$ python -q
>>> import numpy as np
>>> np.set_printoptions(suppress=True, linewidth=140)
>>> def tidy(a):
...     return np.round(a, 2) + 0
... 
>>> W0 = np.load("run13.npy")
>>> W0
array([[ 3,  2, -2, -2, -1],
       [ 2,  3,  2, -2, -2],
       [-2,  2,  3,  2, -2],
       [-2, -2,  2,  3,  2],
       [-1, -2, -2,  2,  3]])
>>> def softmax(z):
...     e = np.exp(z - z.max(axis=-1, keepdims=True))
...     return e / e.sum(axis=-1, keepdims=True)
... 
>>> tidy(softmax(W0[0] + -3))
array([0.71, 0.26, 0.  , 0.  , 0.01])
>>> tidy(softmax(W0).sum(axis=1))
array([1., 1., 1., 1., 1.])
>>> tidy(softmax(W0[0]))
array([0.71, 0.26, 0.  , 0.  , 0.01])
>>> scores = W0 @ W0.T / np.sqrt(5)
>>> softmax(scores).round(6).argmax(axis=1)
array([0, 1, 2, 3, 4])
>>> tidy(softmax(scores))
array([[0.97, 0.03, 0.  , 0.  , 0.  ],
       [0.01, 0.99, 0.  , 0.  , 0.  ],
       [0.  , 0.  , 1.  , 0.  , 0.  ],
       [0.  , 0.  , 0.  , 0.99, 0.01],
       [0.  , 0.  , 0.  , 0.03, 0.97]])
>>> vals, vecs = np.linalg.eig(W0)
>>> tidy(np.prod(vals))
np.float64(-72.0)
>>> tidy(np.sort(np.linalg.eigvals(W0 @ W0)))
array([ 0.22,  2.32,  3.47, 40.21, 72.78])
>>> vals, vecs = np.linalg.eigh(W0)
>>> x = np.array([-1, 3, -3, -1, 1])
>>> x @ W0 @ x
np.int64(21)
>>> np.abs(W0).sum(axis=1).max(), tidy(np.abs(vals).max())
(np.int64(11), np.float64(8.53))
>>> tidy(vecs * np.maximum(vals, 0) @ vecs.T)
array([[ 3.2 ,  1.73, -1.62, -2.27, -0.8 ],
       [ 1.73,  3.36,  1.48, -1.64, -2.27],
       [-1.62,  1.48,  3.74,  1.48, -1.62],
       [-2.27, -1.64,  1.48,  3.36,  1.73],
       [-0.8 , -2.27, -1.62,  1.73,  3.2 ]])
>>> tidy(np.linalg.eigvals(W0).sum().real)
np.float64(15.0)
>>> tidy(np.linalg.det(W0[::-1]))
np.float64(-72.0)
>>> tidy(np.linalg.eigvals(W0))
array([ 8.53,  6.34, -1.86,  1.52,  0.47])
>>> vals, vecs = np.linalg.eigh(W0)
>>> tidy(vecs.T @ W0 @ vecs)
array([[-1.86,  0.  ,  0.  ,  0.  ,  0.  ],
       [ 0.  ,  0.47,  0.  ,  0.  ,  0.  ],
       [ 0.  ,  0.  ,  1.52,  0.  ,  0.  ],
       [ 0.  ,  0.  ,  0.  ,  6.34,  0.  ],
       [ 0.  ,  0.  ,  0.  ,  0.  ,  8.53]])
>>> np.unique(vals.round(6) + 0, return_counts=True)[1]
array([1, 1, 1, 1, 1])
>>> tidy(np.linalg.eigvalsh(W0 + 4 * np.eye(5)))
array([ 2.14,  4.47,  5.52, 10.34, 12.53])
>>> tidy(np.linalg.eigvalsh(W0 @ W0))
array([ 0.22,  2.32,  3.47, 40.21, 72.78])
>>> np.abs(vecs[:, -1]).round(6).argmax()
np.int64(1)
>>> tidy(np.linalg.svd(W0, compute_uv=False))
array([8.53, 6.34, 1.86, 1.52, 0.47])
>>> tidy(vecs @ np.diag(vals) @ vecs.T)
array([[ 3.,  2., -2., -2., -1.],
       [ 2.,  3.,  2., -2., -2.],
       [-2.,  2.,  3.,  2., -2.],
       [-2., -2.,  2.,  3.,  2.],
       [-1., -2., -2.,  2.,  3.]])
>>> tidy(vals.sum()), np.trace(W0)
(np.float64(15.0), np.int64(15))
>>> data = np.load("a.npy")
>>> data
array([[-1.  , -0.6 ],
       [-0.83, -0.28]])
>>> u = np.array([-1, 3])
>>> B = data + np.outer(u, np.eye(2)[0])
>>> np.linalg.matrix_rank(np.linalg.inv(B) - np.linalg.inv(data), tol=1e-8)
np.int64(1)
>>> np.linalg.matrix_rank(B - data)
np.int64(1)
>>> data.sum(axis=0)
array([-1.83, -0.88])
>>> np.zeros(2, 2)
Traceback (most recent call last):
  File "<python-input-39>", line 1, in <module>
    np.zeros(2, 2)
    ~~~~~~~~^^^^^^
TypeError: Cannot interpret '2' as a data type
>>> np.count_nonzero(data)
np.int64(4)
>>> data.shape
(2, 2)
>>> tidy(data - data[0])
array([[0.  , 0.  ],
       [0.17, 0.32]])
>>> vals, vecs = np.linalg.eig(data)
>>> tidy(np.sort(np.linalg.eigvals(data @ data)))
array([0.02, 2.05])
>>> x = np.array([1, 3])
>>> (data * x).sum(axis=1)
array([-2.8 , -1.67])
>>> tidy(data @ np.ones(2))
array([-1.6 , -1.11])
>>> data @ (2 * x)
array([-5.6 , -3.34])
>>> data @ np.eye(2)[1]
array([-0.6 , -0.28])
>>> tidy(data * x)
array([[-1.  , -1.8 ],
       [-0.83, -0.84]])
>>> data @ x
array([-2.8 , -1.67])
>>> np.einsum("ij,j->i", data, x)
array([-2.8 , -1.67])
>>> q, r_ = np.linalg.qr(data)
>>> tidy(r_)
array([[1.3 , 0.64],
       [0.  , 0.17]])
>>> tidy(q.T @ q)
array([[1., 0.],
       [0., 1.]])
>>> np.allclose(r_.T @ r_, data.T @ data)
True
>>> tidy(np.trace(q @ q.T))
np.float64(2.0)
>>> tidy(np.abs(np.diag(r_)))
array([1.3 , 0.17])
>>> tidy(abs(r_[0, 0])), tidy(np.linalg.norm(data[:, 0]))
(np.float64(1.3), np.float64(1.3))
>>> q.shape, r_.shape
((2, 2), (2, 2))
>>> A = np.array([[1.0, -1.0, 0.0, 0.0, 0.0, 0.0, 0.0],
...     [-1.0, 0.0, -1.0, 0.0, 0.0, 0.0, 0.0],
...     [0.0, -1.0, 1.0, -1.0, 0.0, 0.0, 0.0],
...     [0.0, 0.0, -1.0, -1.0, -1.0, 0.0, 0.0],
...     [0.0, 0.0, 0.0, -1.0, 3.0, -1.0, 0.0],
...     [0.0, 0.0, 0.0, 0.0, -1.0, -3.0, -1.0],
...     [0.0, 0.0, 0.0, 0.0, 0.0, -1.0, 1.0]])
>>> # equal to its transpose
>>> vals, vecs = np.linalg.eigh(A)
>>> x = np.array([1, -3, -2, 0, 0, -2, 2])
>>> np.abs(A).sum(axis=1).max(), tidy(np.abs(vals).max())
(np.float64(5.0), np.float64(3.42))
>>> x @ A @ x
np.float64(-1.0)
>>> tidy(np.linalg.eigvalsh(A[1:, 1:]))
array([-3.4 , -1.67, -0.39,  1.21,  1.83,  3.42])
>>> rng = np.random.default_rng(39536)
>>> labels = rng.permutation(7)
>>> labels
array([1, 5, 2, 6, 3, 0, 4])
>>> B = A[labels][:, labels]
>>> np.diag(B)
array([ 0., -3.,  1.,  1., -1.,  1.,  3.])
>>> tidy(np.linalg.det(B)), tidy(np.linalg.det(A[labels]))
(np.float64(-47.0), np.float64(-47.0))
>>> np.allclose(B, A)
False
>>> M = np.load("dump.npy")
>>> M
array([[18.99,  4.03,  9.99],
       [15.02, -0.06,  9.94],
       [ 1.96,  2.06, -0.04],
       [ 2.01,  2.05, -0.06],
       [ 5.95, -0.02,  4.08]])
>>> u = np.array([2, 1])
>>> tidy(np.correlate(M[4], M[2], "full"))
array([-0.24, 12.26, 11.46,  8.37,  8.  ])
>>> np.convolve(M[4], u)
array([11.9 ,  5.91,  8.14,  4.08])
>>> B = np.c_[M[:, :2] @ np.array([[-2, -1], [-2, 0]]), np.array([3, -4, -4, 4, -1])]
>>> tidy(B)
array([[-46.04, -18.99,   3.  ],
       [-29.92, -15.02,  -4.  ],
       [ -8.04,  -1.96,  -4.  ],
       [ -8.12,  -2.01,   4.  ],
       [-11.86,  -5.95,  -1.  ]])
>>> np.linalg.matrix_rank(np.c_[M, B])
np.int64(4)
>>> tidy(np.linalg.lstsq(M, B[:, 0])[0])
array([-2., -2.,  0.])
>>> np.linalg.matrix_rank(B)
np.int64(3)
>>> tidy(np.linalg.norm(np.linalg.qr(M)[0].T @ B, axis=0) ** 2 / ((B ** 2).sum(axis=0) + 1e-12))
array([1.  , 1.  , 0.23])
>>> hat = B @ np.linalg.solve(B.T @ B, B.T)
>>> np.allclose(hat @ hat, hat)
True
>>> tidy(hat @ B[:, 1])
array([-18.99, -15.02,  -1.96,  -2.01,  -5.95])
>>> tidy(np.diag(hat))
array([0.81, 0.74, 0.99, 0.36, 0.1 ])
>>> F = np.load("test19.npy")
>>> F
array([[ 1, -3,  2, -1,  3, -1,  3],
       [ 1,  2,  0, -3,  1, -3,  2],
       [-2,  3, -1,  1,  0,  0,  3],
       [ 0, -2,  3, -2,  1, -2,  1],
       [ 1,  1, -2,  0,  0, -1,  3],
       [ 0, -2,  3, -2,  1, -2,  1],
       [-2, -2,  1,  2, -3,  1,  2],
       [-3,  2,  1,  2,  2,  1,  1]])
>>> B = np.c_[F[:, :2] @ np.array([[4, 2], [5, 5]]), np.array([0, 3, 5, 2, 1, 3, 1, 0])]
>>> B
array([[-11, -13,   0],
       [ 14,  12,   3],
       [  7,  11,   5],
       [-10, -10,   2],
       [  9,   7,   1],
       [-10, -10,   3],
       [-18, -14,   1],
       [ -2,   4,   0]])
>>> np.linalg.matrix_rank(np.c_[F, B])
np.int64(8)
>>> tidy(np.linalg.lstsq(F, B[:, 0])[0])
array([4., 5., 0., 0., 0., 0., 0.])
>>> tidy(np.linalg.norm(B - F @ np.linalg.lstsq(F, B)[0], axis=0))
array([0.  , 0.  , 0.71])
>>> np.linalg.matrix_rank(B)
np.int64(3)
>>> tidy(np.linalg.norm(np.linalg.qr(F)[0].T @ B, axis=0) ** 2 / ((B ** 2).sum(axis=0) + 1e-12))
array([1.  , 1.  , 0.99])
>>> u, r1 = F[3], F[1]
>>> u @ u
np.int64(23)
>>> p = (u @ r1) / (u @ u) * u
>>> np.linalg.matrix_rank(np.outer(u, r1))
np.int64(1)
>>> np.outer(u, r1)
array([[ 0,  0,  0,  0,  0,  0,  0],
       [-2, -4,  0,  6, -2,  6, -4],
       [ 3,  6,  0, -9,  3, -9,  6],
       [-2, -4,  0,  6, -2,  6, -4],
       [ 1,  2,  0, -3,  1, -3,  2],
       [-2, -4,  0,  6, -2,  6, -4],
       [ 1,  2,  0, -3,  1, -3,  2]])
>>> feats = np.loadtxt("w.csv", delimiter=",")
>>> feats
array([[ 3.3 ,  0.16,  0.39,  1.9 ],
       [ 3.12,  0.14,  0.21,  2.2 ],
       [-3.25, -0.27, -0.21, -2.16],
       [ 0.03, -0.12,  0.02, -0.01],
       [ 0.08, -0.02,  0.01,  0.14],
       [ 3.4 ,  0.08,  0.3 ,  1.84],
       [ 1.49,  0.16, -0.05,  0.89],
       [-1.66, -0.22, -0.03, -1.06],
       [ 1.47,  0.19,  0.11,  0.79],
       [-1.62, -0.2 ,  0.  , -0.78],
       [-3.11, -0.02, -0.11, -2.05],
       [-1.59, -0.23, -0.11, -0.98],
       [ 0.06,  0.04,  0.13, -0.2 ],
       [-1.58, -0.11, -0.07, -1.11],
       [-1.61, -0.17, -0.13, -1.23],
       [-0.08, -0.08,  0.3 ,  0.08],
       [-1.58, -0.11, -0.1 , -1.1 ],
       [ 0.11,  0.  ,  0.19, -0.08],
       [ 3.44,  0.19,  0.17,  1.9 ],
       [-1.6 , -0.03, -0.11, -0.97],
       [ 1.51,  0.12,  0.04,  1.17]])
>>> feats @ feats
Traceback (most recent call last):
  File "<python-input-106>", line 1, in <module>
    feats @ feats
    ~~~~~~^~~~~~~
ValueError: matmul: Input operand 1 has a mismatch in its core dimension 0, with gufunc signature (n?,k),(k,m?)->(n?,m?) (size 21 is different from 4)
>>> G = feats.T @ feats
>>> np.linalg.matrix_rank(G)
np.int64(4)
>>> np.allclose(G, G.T)
True
>>> tidy(np.linalg.eigvalsh(G)[::-1])
array([124.01,   0.42,   0.25,   0.12])
>>> J = np.loadtxt("arr.csv", delimiter=",")
>>> J
array([[ 0.,  0.,  5., -5.],
       [ 0.,  0., -3., -4.],
       [ 5., -3.,  0.,  0.],
       [-5., -4.,  0.,  0.]])
>>> # symmetric, so the eigenvalues are real
>>> B = J / np.linalg.norm(J, axis=1, keepdims=True)
>>> G = B @ B.T
>>> np.argwhere(np.triu(np.abs(G) > 0.95, 1))
array([], shape=(0, 2), dtype=int64)
>>> tidy(G)
array([[ 1.  ,  0.14,  0.  ,  0.  ],
       [ 0.14,  1.  ,  0.  ,  0.  ],
       [ 0.  ,  0.  ,  1.  , -0.35],
       [ 0.  ,  0.  , -0.35,  1.  ]])
>>> (np.abs(G) > 0.9).astype(int)
array([[1, 0, 0, 0],
       [0, 1, 0, 0],
       [0, 0, 1, 0],
       [0, 0, 0, 1]])
>>> np.allclose(G, G.T)
True
>>> (G - G.T) / 2
array([[0., 0., 0., 0.],
       [0., 0., 0., 0.],
       [0., 0., 0., 0.],
       [0., 0., 0., 0.]])
>>> tidy(np.sort(np.abs(np.linalg.eigvals(G))))
array([0.65, 0.86, 1.14, 1.35])
>>> tidy(np.linalg.det(G))
np.float64(0.86)
>>> np.trace(G)
np.float64(4.0)
>>> G.inv()
Traceback (most recent call last):
  File "<python-input-124>", line 1, in <module>
    G.inv()
    ^^^^^
AttributeError: 'numpy.ndarray' object has no attribute 'inv'
>>> np.linalg.matrix_rank(M, rtol=0.1)
np.int64(2)
>>> round(np.log10(np.linalg.cond(M)))
2
>>> tidy(np.poly(J))
array([   1.,    0.,  -75.,    0., 1225.])
>>> x = np.array([-2, 2, 0, -2])
>>> J @ (2 * x)
array([ 20.,  16., -32.,   4.])
>>> J @ np.ones(4)
array([ 0., -7.,  2., -9.])
